$ python -q
>>> import numpy as np
>>> from numpy import linalg as LA
>>> np.set_printoptions(precision=2, suppress=True, linewidth=100, sign=" ")
>>> X = np.load("w.npy")
>>> print(X)
[[ 4  4  0  0]
 [ 2  2  0  0]
 [ 4  4  0  0]
 [ 2  2  0  0]]
>>> round(LA.norm(X[1], 1), 2), round(LA.norm(X[1], np.inf), 2)
(np.float64(4.0), np.float64(2.0))
>>> round(float(LA.norm(X) ** 2 / LA.norm(X, 2) ** 2), 2)
1.0
>>> print(round(LA.norm(X, 2), 2))
8.94
>>> np.round(LA.norm(X, 1), 2), round(float(LA.norm(X, np.inf)), 2)
(np.float64(12.0), 8.0)
>>> LA.norm(X, axis=0)
array([ 6.32,  6.32,  0.  ,  0.  ])
>>> rng = np.random.default_rng(4599)
>>> lab = rng.permutation(4)
>>> lab
array([ 1,  0,  3,  2])
>>> out = X[lab][:, lab]
>>> print(np.allclose(out, X))
False
>>> round(float(LA.det(out)), 2), round(float(LA.det(X[lab])), 2)
(0.0, 0.0)
>>> print(out)
[[ 2  2  0  0]
 [ 4  4  0  0]
 [ 2  2  0  0]
 [ 4  4  0  0]]
>>> np.diag(out)
array([ 2,  4,  0,  0])
>>> np.sort(np.abs(LA.eigvals(out)))
array([ 0.,  0.,  0.,  6.])
>>> m1 = np.loadtxt("arr.csv", delimiter=",")
>>> m1
array([[-3.,  0.,  0.,  0.],
       [-4.,  2.,  0.,  0.],
       [ 1.,  0., -3.,  0.],
       [ 3.,  3.,  2.,  2.]])
>>> lab = rng.permutation(4)
>>> lab
array([ 3,  1,  0,  2])
>>> out = m1[lab][:, lab]
>>> np.diag(out)
array([ 2.,  2., -3., -3.])
>>> print(m1.sum(axis=1))
[-3. -2. -2. 10.]
>>> np.diff(m1, axis=0)
array([[-1.,  2.,  0.,  0.],
       [ 5., -2., -3.,  0.],
       [ 2.,  3.,  5.,  2.]])
>>> m1 - m1[0]
array([[ 0.,  0.,  0.,  0.],
       [-1.,  2.,  0.,  0.],
       [ 4.,  0., -3.,  0.],
       [ 6.,  3.,  2.,  2.]])
>>> np.zeros(4, 4)
Traceback (most recent call last):
  File "<python-input-28>", line 1, in <module>
    np.zeros(4, 4)
    ~~~~~~~~^^^^^^
TypeError: Cannot interpret '4' as a data type
>>> m1.sum(axis=0)
array([-3.,  5., -1.,  2.])
>>> f, r1 = m1[1], m1[3]
>>> f @ r1
np.float64(-6.0)
>>> pr = (f @ r1) / (f @ f) * f
>>> (r1 - pr) @ f
np.float64(0.0)
>>> np.round(LA.norm(f + r1) ** 2 + LA.norm(f - r1) ** 2, 2)
np.float64(92.0)
>>> out = np.array([[1], [0]])
>>> E = np.block([[np.zeros((2, 2)), out], [out.T, np.zeros((1, 1))]])
>>> E
array([[ 0.,  0.,  1.],
       [ 0.,  0.,  0.],
       [ 1.,  0.,  0.]])
>>> evals, evecs = LA.eigh(E)
>>> np.round(evecs.T @ E @ evecs, 2) + 0
array([[-1.,  0.,  0.],
       [ 0.,  0.,  0.],
       [ 0.,  0.,  1.]])
>>> np.abs(evecs[:, -1]).round(6).argmax()
np.int64(0)
>>> np.round(evecs.T @ evecs, 2) + 0
array([[ 1.,  0.,  0.],
       [ 0.,  1.,  0.],
       [ 0.,  0.,  1.]])
>>> (evals > 1e-8).sum(), (evals < -1e-8).sum()
(np.int64(1), np.int64(1))
>>> np.round(evecs @ np.diag(evals) @ evecs.T, 2) + 0
array([[ 0.,  0.,  1.],
       [ 0.,  0.,  0.],
       [ 1.,  0.,  0.]])
>>> print(LA.eigvalsh(E @ E))
[ 0.  1.  1.]
>>> evals.sum(), np.trace(E)
(np.float64(0.0), np.float64(0.0))
>>> LA.eigvalsh(E + 2 * np.eye(3))
array([ 1.,  2.,  3.])
>>> x = np.array([2, -3, 1])
>>> E @ x
array([ 1.,  0.,  2.])
>>> print(np.sign((E @ x).round(6)))
[ 1.  0.  1.]
>>> E * x
array([[ 0., -0.,  1.],
       [ 0., -0.,  0.],
       [ 2., -0.,  0.]])
>>> M = np.load("test12.npy")
>>> M
array([[ 0.87,  0.5 ,  0.  ],
       [-0.5 ,  0.87,  0.  ],
       [ 0.  ,  0.  ,  1.  ]])
>>> out = np.array([[2, 2], [2, 3], [1, -1]])
>>> np.einsum("ik,kj->ij", M, out)
array([[ 2.73,  3.23],
       [ 0.73,  1.6 ],
       [ 1.  , -1.  ]])
>>> out.T @ M.T
array([[ 2.73,  0.73,  1.  ],
       [ 3.23,  1.6 , -1.  ]])
>>> out @ M
Traceback (most recent call last):
  File "<python-input-56>", line 1, in <module>
    out @ M
    ~~~~^~~
ValueError: matmul: Input operand 1 has a mismatch in its core dimension 0, with gufunc signature (n?,k),(k,m?)->(n?,m?) (size 3 is different from 2)
>>> np.einsum("ij->j", M)
array([ 0.37,  1.37,  1.  ])
>>> print(LA.matrix_rank(M @ out))
2
>>> LA.matrix_rank(np.vstack([M, out.T]))
np.int64(3)
>>> M @ out
array([[ 2.73,  3.23],
       [ 0.73,  1.6 ],
       [ 1.  , -1.  ]])
>>> f = np.array([-3, 3])
>>> np.convolve(M[1], f)
array([ 1.5, -4.1,  2.6,  0. ])
>>> np.correlate(M[1], M[2], "full")
array([-0.5 ,  0.87,  0.  ,  0.  ,  0.  ])
>>> J = np.array([[3.0, 1.0, 0.0], [0.0, 3.0, 1.0], [0.0, 0.0, 3.0]])
>>> x = np.array([1, 1, 1])
>>> (J @ x).argmax()
np.int64(0)
>>> J @ x
array([ 4.,  4.,  3.])
>>> print(LA.norm(J @ x) <= LA.norm(J, 2) * LA.norm(x) + 1e-9)
True
>>> J @ (2 * x)
array([ 8.,  8.,  6.])
>>> np.einsum("ij,j->i", J, x)
array([ 4.,  4.,  3.])
>>> J * x
array([[ 3.,  1.,  0.],
       [ 0.,  3.,  1.],
       [ 0.,  0.,  3.]])
>>> evals, evecs = LA.eig(J)
>>> J @ evecs[:, 0] - evals[0] * evecs[:, 0]
array([ 0.,  0.,  0.])
>>> evals
array([ 3.,  3.,  3.])
>>> np.sort(LA.eigvals(J @ J))
array([ 9.,  9.,  9.])
>>> np.sort(LA.eigvals(LA.inv(J)))
array([ 0.33,  0.33,  0.33])
>>> x = np.array([-2, 5, 0])
>>> target = J @ x
>>> target
array([-1., 15.,  0.])
>>> LA.solve(J, target)
array([-2.,  5.,  0.])
>>> print(LA.solve(J, J[:, 0]))
[ 1.  0.  0.]
>>> np.sort(LA.eigvals(J))
array([ 3.,  3.,  3.])
>>> LA.matrix_rank(J - J[0, 0] * np.eye(3))
np.int64(2)
>>> W0 = np.array([[3, 2, 3, 2, 3, 2],
...     [1, 1, 1, 1, 1, 1],
...     [0, 1, 0, 1, 0, 1],
...     [3, 2, 3, 2, 3, 2],
...     [1, 1, 1, 1, 1, 1],
...     [0, 1, 0, 1, 0, 1]])
>>> print(W0)
[[ 3  2  3  2  3  2]
 [ 1  1  1  1  1  1]
 [ 0  1  0  1  0  1]
 [ 3  2  3  2  3  2]
 [ 1  1  1  1  1  1]
 [ 0  1  0  1  0  1]]
>>> out = W0[0, 0] * W0[1:] - np.outer(W0[1:, 0], W0[0])
>>> out
array([[ 0,  1,  0,  1,  0,  1],
       [ 0,  3,  0,  3,  0,  3],
       [ 0,  0,  0,  0,  0,  0],
       [ 0,  1,  0,  1,  0,  1],
       [ 0,  3,  0,  3,  0,  3]])
>>> LA.matrix_rank(out), LA.matrix_rank(W0)
(np.int64(1), np.int64(2))
>>> rank = LA.matrix_rank(W0)
>>> print(rank)
2
>>> N = LA.svd(W0)[2][rank:].T
>>> [int(LA.matrix_rank(np.delete(W0, i, axis=0))) for i in range(6)]
[2, 2, 2, 2, 2, 2]
>>> np.round(N @ N.T, 2) + 0
array([[ 0.67,  0.  , -0.33,  0.  , -0.33,  0.  ],
       [ 0.  ,  0.67,  0.  , -0.33,  0.  , -0.33],
       [-0.33,  0.  ,  0.67,  0.  , -0.33,  0.  ],
       [ 0.  , -0.33,  0.  ,  0.67,  0.  , -0.33],
       [-0.33,  0.  , -0.33,  0.  ,  0.67,  0.  ],
       [ 0.  , -0.33,  0.  , -0.33,  0.  ,  0.67]])
>>> LA.matrix_rank(W0.T @ W0), LA.matrix_rank(W0 @ W0.T)
(np.int64(2), np.int64(2))
>>> N.shape
(6, 4)
>>> print(np.allclose(W0 @ N, 0))
True
>>> mat = np.abs(np.array([[3, 0, 2], [1, 3, 2], [3, 0, 1]])) + np.eye(3)
>>> mat = mat / mat.sum(axis=1, keepdims=True)
>>> mat
array([[ 0.67,  0.  ,  0.33],
       [ 0.14,  0.57,  0.29],
       [ 0.6 ,  0.  ,  0.4 ]])
>>> mat.sum(axis=1)
array([ 1.,  1.,  1.])
>>> np.sort(np.abs(LA.eigvals(mat)))[::-1]
array([ 1.  ,  0.57,  0.07])
>>> mat @ np.ones(3)
array([ 1.,  1.,  1.])
>>> LA.matrix_power(mat, 2)
array([[ 0.64,  0.  ,  0.36],
       [ 0.35,  0.33,  0.33],
       [ 0.64,  0.  ,  0.36]])
>>> pr = np.eye(3)[1]
>>> for _ in range(6):
...     pr = pr @ mat
...     print(pr.round(2))
... 
[ 0.14  0.57  0.29]
[ 0.35  0.33  0.33]
[ 0.47  0.19  0.34]
[ 0.55  0.11  0.35]
[ 0.59  0.06  0.35]
[ 0.61  0.03  0.35]
>>> f = np.array([2, 0, 1])
>>> out = mat + np.outer(f, np.eye(3)[1])
>>> print(out)
[[ 0.67  2.    0.33]
 [ 0.14  0.57  0.29]
 [ 0.6   1.    0.4 ]]
>>> print(np.round(LA.det(out) / LA.det(mat), 2), round(1 + LA.solve(mat, f)[1], 2))
3.25 3.25
>>> print(round(float(LA.norm(out)), 2))
2.55
>>> np.diff(out, axis=0)
array([[-0.52, -1.43, -0.05],
       [ 0.46,  0.43,  0.11]])
>>> np.unravel_index(np.abs(out).argmax(), out.shape)
(np.int64(0), np.int64(1))
>>> print(LA.svd(out, compute_uv=False))
[ 2.53  0.3   0.17]
>>> out.mean(axis=0)
array([ 0.47,  1.19,  0.34])
>>> print(LA.matrix_rank(out))
3
>>> np.count_nonzero(out)
np.int64(9)
>>> out = J / LA.norm(J, axis=1, keepdims=True)
>>> gram = out @ out.T
>>> print(np.round(np.degrees(np.arccos(np.clip(gram[1, 0], -1, 1))), 2))
72.54
>>> print((gram - 2 * np.eye(3)).round(6).argmax(axis=1))
[ 1  2  1]
>>> LA.norm(out, axis=1)
array([ 1.,  1.,  1.])
>>> np.argwhere(np.triu(np.abs(gram) > 0.95, 1))
array([], shape=(0, 2), dtype=int64)
>>> gram[1]
array([ 0.3 ,  1.  ,  0.32])
>>> feats = np.loadtxt("sample18.csv", delimiter=",")
>>> feats
array([[  1.4 ,   1.48,  -1.27],
       [ -1.48,   1.31,  -2.41],
       [ -9.87,   0.33,  -5.54],
       [  2.13,  -0.58,   1.41],
       [ -0.38,   1.71,  -3.13],
       [-13.22,   0.98,  -7.22],
       [  3.15,   0.05,   1.25],
       [  1.16,  -1.62,   1.99],
       [  9.37,  -1.3 ,   5.73],
       [ 20.4 ,  -1.4 ,  11.33],
       [ -5.92,   1.67,  -4.84]])
>>> out = feats / LA.norm(feats, axis=1, keepdims=True)
>>> gram = out @ out.T
>>> gram[0]
array([ 1.  ,  0.39, -0.23,  0.05,  0.69, -0.22,  0.36, -0.49,  0.15,  0.22,  0.02])
>>> print((gram - 2 * np.eye(11)).round(6).argmax(axis=1))
[  4  10   5   8   1   2   9   3   9   8   5]
>>> (np.abs(gram) > 0.9).astype(int)
array([[ 1,  0,  0,  0,  0,  0,  0,  0,  0,  0,  0],
       [ 0,  1,  0,  0,  1,  0,  0,  1,  0,  0,  1],
       [ 0,  0,  1,  1,  0,  1,  1,  0,  1,  1,  1],
       [ 0,  0,  1,  1,  0,  1,  1,  0,  1,  1,  1],
       [ 0,  1,  0,  0,  1,  0,  0,  1,  0,  0,  0],
       [ 0,  0,  1,  1,  0,  1,  1,  0,  1,  1,  1],
       [ 0,  0,  1,  1,  0,  1,  1,  0,  1,  1,  1],
       [ 0,  1,  0,  0,  1,  0,  0,  1,  0,  0,  0],
       [ 0,  0,  1,  1,  0,  1,  1,  0,  1,  1,  1],
       [ 0,  0,  1,  1,  0,  1,  1,  0,  1,  1,  1],
       [ 0,  1,  1,  1,  0,  1,  1,  0,  1,  1,  1]])
>>> np.argwhere(np.triu(np.abs(gram) > 0.95, 1))
array([[  1,   7],
       [  2,   3],
       [  2,   5],
       [  2,   6],
       [  2,   8],
       [  2,   9],
       [  2,  10],
       [  3,   5],
       [  3,   6],
       [  3,   8],
       [  3,   9],
       [  3,  10],
       [  5,   6],
       [  5,   8],
       [  5,   9],
       [  5,  10],
       [  6,   8],
       [  6,   9],
       [  8,   9],
       [  8,  10],
       [  9,  10]])
>>> print(np.round(np.degrees(np.arccos(np.clip(gram[0, 5], -1, 1))), 2))
102.57
